$ python3 -q
>>> import numpy as np
>>> np.set_printoptions(precision=1, suppress=True, linewidth=200, sign=" ")
>>> F = np.load("x.npy")
>>> print(F)
[[ 8  6  6]
 [ 4  1  5]
 [ 8  5  9]
 [ 6  5  6]
 [ 4  5  6]
 [ 1  2  4]
 [ 6  8  4]
 [ 8  0  4]
 [ 5  9  0]
 [ 8  2  5]]
>>> left, s, vt = np.linalg.svd(F, full_matrices=False)
>>> print(np.round(left.T @ left, 1) + 0)
[[ 1.  0.  0.]
 [ 0.  1.  0.]
 [ 0.  0.  1.]]
>>> print(s)
[ 28.7   9.2   5.4]
>>> print(s / s[0])
[ 1.   0.3  0.2]
>>> print(np.abs(vt[0]))
[ 0.7  0.5  0.6]
>>> print(np.cumsum(s ** 2) / np.sum(s ** 2))
[ 0.9  1.   1. ]
>>> print((s > 1e-8).sum())
3
>>> print(np.round(left.T @ F @ vt.T, 1) + 0)
[[ 28.7   0.    0. ]
 [  0.    9.2   0. ]
 [  0.    0.    5.4]]
>>> print(left.shape, s.shape, vt.shape)
(10, 3) (3,) (3, 3)
>>> print(np.allclose(left * s @ vt, F))
True
>>> print(np.round(vt @ vt.T, 1) + 0)
[[ 1.  0.  0.]
 [ 0.  1.  0.]
 [ 0.  0.  1.]]
>>> print(round(float(np.sqrt((s ** 2).sum())), 1), round(float(np.linalg.norm(F)), 1))
30.6 30.6
>>> print(np.round(np.linalg.norm(F, 2), 1))
28.7
>>> print(np.round(np.linalg.norm(F[6] - F[7]), 1))
8.2
>>> print(np.linalg.norm(F, axis=0))
[ 19.6  16.3  16.9]
>>> print(round(float(np.linalg.norm(F[6], 1)), 1), np.round(np.linalg.norm(F[6], np.inf), 1))
18.0 8.0
>>> print(np.linalg.norm(F, axis=1).argmax())
2
>>> print(round(float(np.linalg.norm(F, 1)), 1), round(float(np.linalg.norm(F, np.inf)), 1))
58.0 22.0
>>> print(round(float(np.linalg.norm(F, "nuc")), 1))
43.3
>>> M = np.loadtxt("w.csv", delimiter=",")
>>> print(M)
[[ 0.2  0.9  1.8  2.5  0.6  0.9  0.2 -0.4]
 [-1.  -1.4  0.   1.8 -2.   0.8  0.3  1.2]
 [ 0.5  0.2 -1.4  0.6  0.3 -0.9  1.4 -1.1]
 [-0.8 -1.2  1.6 -1.1 -0.2 -0.2 -0.3 -0.3]
 [ 0.8 -0.1  0.9  0.   1.5  0.2 -0.2 -2.3]
 [-0.6 -1.3 -0.1 -0.6  1.   1.   0.6 -2.4]
 [ 1.2  1.8  0.3 -0.6  0.5 -1.4  0.5  1.8]
 [-0.8 -0.3  0.5  0.8 -0.1 -1.9  0.   0.3]
 [-0.4 -0.1 -0.1  0.1  2.9  0.1 -0.5 -0.4]
 [-0.7 -0.6  1.5  0.5  0.4  0.4  0.9  0.3]]
>>> rng = np.random.default_rng(198)
>>> z = rng.permutation(8)
>>> A2 = M[:, z] * rng.choice([-1, 1], 8)
>>> print(A2)
[[ 0.2  2.5  0.2  0.9 -0.4 -0.9 -1.8  0.6]
 [ 0.3  1.8 -1.   0.8  1.2  1.4 -0.  -2. ]
 [ 1.4  0.6  0.5 -0.9 -1.1 -0.2  1.4  0.3]
 [-0.3 -1.1 -0.8 -0.2 -0.3  1.2 -1.6 -0.2]
 [-0.2  0.   0.8  0.2 -2.3  0.1 -0.9  1.5]
 [ 0.6 -0.6 -0.6  1.  -2.4  1.3  0.1  1. ]
 [ 0.5 -0.6  1.2 -1.4  1.8 -1.8 -0.3  0.5]
 [ 0.   0.8 -0.8 -1.9  0.3  0.3 -0.5 -0.1]
 [-0.5  0.1 -0.4  0.1 -0.4  0.1  0.1  2.9]
 [ 0.9  0.5 -0.7  0.4  0.3  0.6 -1.5  0.4]]
>>> left, _, vt = np.linalg.svd(M.T @ A2)
>>> print(z)
[ 6  3  0  5  7  1  2  4]
>>> A2 = np.c_[M[:, :5] @ np.array([[1, 0, 3, 0, 1],
...     [2, 2, 2, 1, 3],
...     [3, 1, 2, 3, 3],
...     [3, 2, 2, 2, 2],
...     [3, 2, 0, 0, 2]]), np.array([6, 6, 2, -2, -1, 2, -7, 9, -4, 2])]
>>> print(A2)
[[16.7  9.8 11.  11.3 14.5  6. ]
 [-4.4 -3.2 -2.2  2.2 -5.6  6. ]
 [-0.6  0.8  0.3 -2.8 -1.3  2. ]
 [-2.3 -3.4 -3.8  1.4 -2.2 -2. ]
 [ 7.8  3.7  4.   2.6  6.2 -1. ]
 [-2.3 -1.9 -5.8 -2.8 -4.   2. ]
 [ 5.4  3.7  6.6  1.5  7.3 -7. ]
 [ 2.2  1.3 -0.4  2.8  1.2  9. ]
 [ 8.1  5.7 -1.4 -0.2  5.  -4. ]
 [ 5.3  2.1  0.7  4.9  3.8  2. ]]
>>> print(np.linalg.norm(np.linalg.qr(M)[0].T @ A2, axis=0) ** 2 / ((A2 ** 2).sum(axis=0) + 1e-12))
[ 1.  1.  1.  1.  1.  1.]
>>> print(np.round(np.linalg.norm(A2 - M @ np.linalg.lstsq(M, A2)[0], axis=0), 1) + 0)
[ 0.   0.   0.   0.   0.   2.9]
>>> print(np.round(np.linalg.lstsq(M, A2[:, 0])[0], 1) + 0)
[ 1.  2.  3.  3.  3.  0.  0.  0.]
>>> data = np.eye(8, dtype=int)[rng.permutation(8)]
>>> print(data)
[[ 1  0  0  0  0  0  0  0]
 [ 0  0  1  0  0  0  0  0]
 [ 0  0  0  0  1  0  0  0]
 [ 0  0  0  1  0  0  0  0]
 [ 0  0  0  0  0  0  1  0]
 [ 0  0  0  0  0  1  0  0]
 [ 0  1  0  0  0  0  0  0]
 [ 0  0  0  0  0  0  0  1]]
>>> f = np.array([-1, 0, -2])
>>> print(np.array([np.convolve(row, f, "same") for row in data]))
[[ 0 -2  0  0  0  0  0  0]
 [ 0 -1  0 -2  0  0  0  0]
 [ 0  0  0 -1  0 -2  0  0]
 [ 0  0 -1  0 -2  0  0  0]
 [ 0  0  0  0  0 -1  0 -2]
 [ 0  0  0  0 -1  0 -2  0]
 [-1  0 -2  0  0  0  0  0]
 [ 0  0  0  0  0  0 -1  0]]
>>> print(np.cross(data[2, :3], data[0, :3]))
[ 0  0  0]
>>> print(np.linalg.norm(data, axis=0))
[ 1.  1.  1.  1.  1.  1.  1.  1.]
>>> print(np.linalg.norm(data, axis=1).argmax())
0
>>> print(np.round(np.linalg.norm(data, "nuc"), 1))
8.0
>>> print(np.linalg.norm(data, axis=1))
[ 1.  1.  1.  1.  1.  1.  1.  1.]
>>> print(np.round(np.linalg.norm(data[4], 1), 1), round(np.linalg.norm(data[4], np.inf), 1))
1.0 1.0
>>> J = np.loadtxt("a.csv", delimiter=",")
>>> print(J)
[[ 17.6 -11.   -1.   12.3 -12.1 -24.6]
 [ -9.8   6.3 -12.7 -23.3   4.1  20.8]
 [ 12.4   5.4   2.4  14.8  -0.9   4.2]
 [ -6.4   3.6   0.6  -4.5   4.4   8.6]
 [-14.8  -0.9   2.7 -10.    6.    2.2]
 [  4.8   6.2  -5.5  -1.6   0.4  12.6]
 [ -3.1   3.   -2.1  -4.8   2.2   7.4]
 [  9.4  -0.8  -4.4   2.8  -4.7  -2.3]
 [ -8.7  13.1   2.2  -2.5  10.2  24.9]
 [  4.9   2.4  16.6  25.5   3.   -5.6]
 [ 14.9  -9.3   2.6  14.7  -9.4 -22.1]
 [  7.3 -10.7  -9.9  -7.7 -10.  -16.3]
 [  3.4  -5.3   5.6   9.1  -2.7 -13.6]
 [ -4.5  -7.5 -14.4 -23.5  -5.4  -4.3]
 [  2.2   9.6  -2.5   0.2   3.5  17.7]
 [  9.  -11.   -6.8  -2.6 -10.3 -18.8]
 [  7.2  -8.5   9.6  16.8  -4.9 -22.2]
 [  2.8   2.8  14.1  20.4   3.6  -3.5]
 [ -5.3   0.2   3.6  -0.2   2.8  -0.2]
 [  3.2  -2.3  -7.9  -7.   -4.3  -1.3]
 [  4.3 -11.7 -10.2 -11.1  -9.8 -16.3]
 [-15.5   8.9  -4.6 -17.6   9.2  23.4]
 [  0.   -7.2 -14.1 -18.5  -6.9  -5.2]
 [ 11.8   6.7  -0.3  11.1  -0.9   7.9]
 [ -5.9  -8.4 -11.5 -21.1  -4.7  -6.5]
 [-12.9   4.7  -3.6 -14.9   6.4  14.7]
 [  7.9  -8.5 -12.1  -9.6 -10.  -11.3]
 [ -9.5  11.1   4.8  -0.3  10.3  19.9]]
>>> Xs = J - J.mean(axis=0)
>>> V = np.linalg.svd(Xs)[2][:3]
>>> A2 = Xs - Xs @ V.T @ V
>>> print(np.linalg.norm(A2, axis=1).round(6).argmax())
4
>>> print([round(float(x), 1) for x in np.linalg.svd(J, compute_uv=False)[:3]])
[101.6, 79.9, 35.2]
>>> print(np.linalg.cond(J) > 100)
True
>>> print(np.abs(np.linalg.svd(J)[2][-1]))
[ 0.3  0.3  0.7  0.5  0.2  0.1]
>>> print(np.argsort(-np.linalg.norm(J, axis=0).round(6), kind="stable")[:3])
[ 5  3  0]
>>> print(round(np.linalg.norm(J, 2) / np.linalg.norm(J), 1))
0.8
>>> mat = np.load("run14.npy")
>>> print(mat)
[[-0.9  0.7  0.4  1.8 -0.3 -0.3]
 [ 1.3  0.4 -1.1 -2.8  0.7  0. ]
 [ 0.1 -0.3 -0.3 -0.3 -0.9  0.3]
 [-1.  -0.8  0.9  1.7  1.3  0. ]
 [-1.3 -0.5  0.7  3.1 -0.7  0.3]
 [-1.3 -1.9  1.7  2.6  3.5 -0.6]
 [-2.  -1.2  1.6  4.  -1.   0.4]
 [ 0.6  0.2 -0.6 -2.4  1.8 -0.2]
 [ 0.   1.2 -0.4  1.1 -2.2  0.1]
 [ 0.8  0.4 -1.9 -2.5 -2.2  0.2]
 [-2.1 -2.4  3.8  6.3  3.8 -0.2]
 [-0.6 -1.5  1.7  0.7  4.2 -0.1]
 [-0.4  0.1  2.1  1.4  4.8 -0.7]
 [-1.6 -0.5  1.3  3.2  0.4  0.3]
 [ 1.1  0.7 -2.1 -2.2 -3.4  0.4]]
>>> def softmax(z):
...     e = np.exp(z - z.max(axis=-1, keepdims=True))
...     return e / e.sum(axis=-1, keepdims=True)
... 
>>> print(np.round(softmax(10 * F[6]), 1) + 0)
[ 0.  1.  0.]
>>> S = F @ F.T / np.sqrt(3)
>>> print(np.round(softmax(S + np.triu(np.full(S.shape, -np.inf), 1)), 1) + 0)
[[ 1.   0.   0.   0.   0.   0.   0.   0.   0.   0. ]
 [ 1.   0.   0.   0.   0.   0.   0.   0.   0.   0. ]
 [ 0.   0.   1.   0.   0.   0.   0.   0.   0.   0. ]
 [ 0.   0.   1.   0.   0.   0.   0.   0.   0.   0. ]
 [ 0.   0.   1.   0.   0.   0.   0.   0.   0.   0. ]
 [ 0.   0.   1.   0.   0.   0.   0.   0.   0.   0. ]
 [ 0.1  0.   0.9  0.   0.   0.   0.   0.   0.   0. ]
 [ 0.   0.   1.   0.   0.   0.   0.   0.   0.   0. ]
 [ 0.   0.   0.   0.   0.   0.   0.1  0.   0.9  0. ]
 [ 0.   0.   1.   0.   0.   0.   0.   0.   0.   0. ]]
>>> print(np.round(softmax(S), 1) + 0)
[[ 0.   0.   1.   0.   0.   0.   0.   0.   0.   0. ]
 [ 0.   0.   1.   0.   0.   0.   0.   0.   0.   0. ]
 [ 0.   0.   1.   0.   0.   0.   0.   0.   0.   0. ]
 [ 0.   0.   1.   0.   0.   0.   0.   0.   0.   0. ]
 [ 0.   0.   1.   0.   0.   0.   0.   0.   0.   0. ]
 [ 0.   0.   1.   0.   0.   0.   0.   0.   0.   0. ]
 [ 0.1  0.   0.9  0.   0.   0.   0.   0.   0.   0. ]
 [ 0.   0.   1.   0.   0.   0.   0.   0.   0.   0. ]
 [ 0.   0.   0.   0.   0.   0.   0.1  0.   0.9  0. ]
 [ 0.   0.   1.   0.   0.   0.   0.   0.   0.   0. ]]
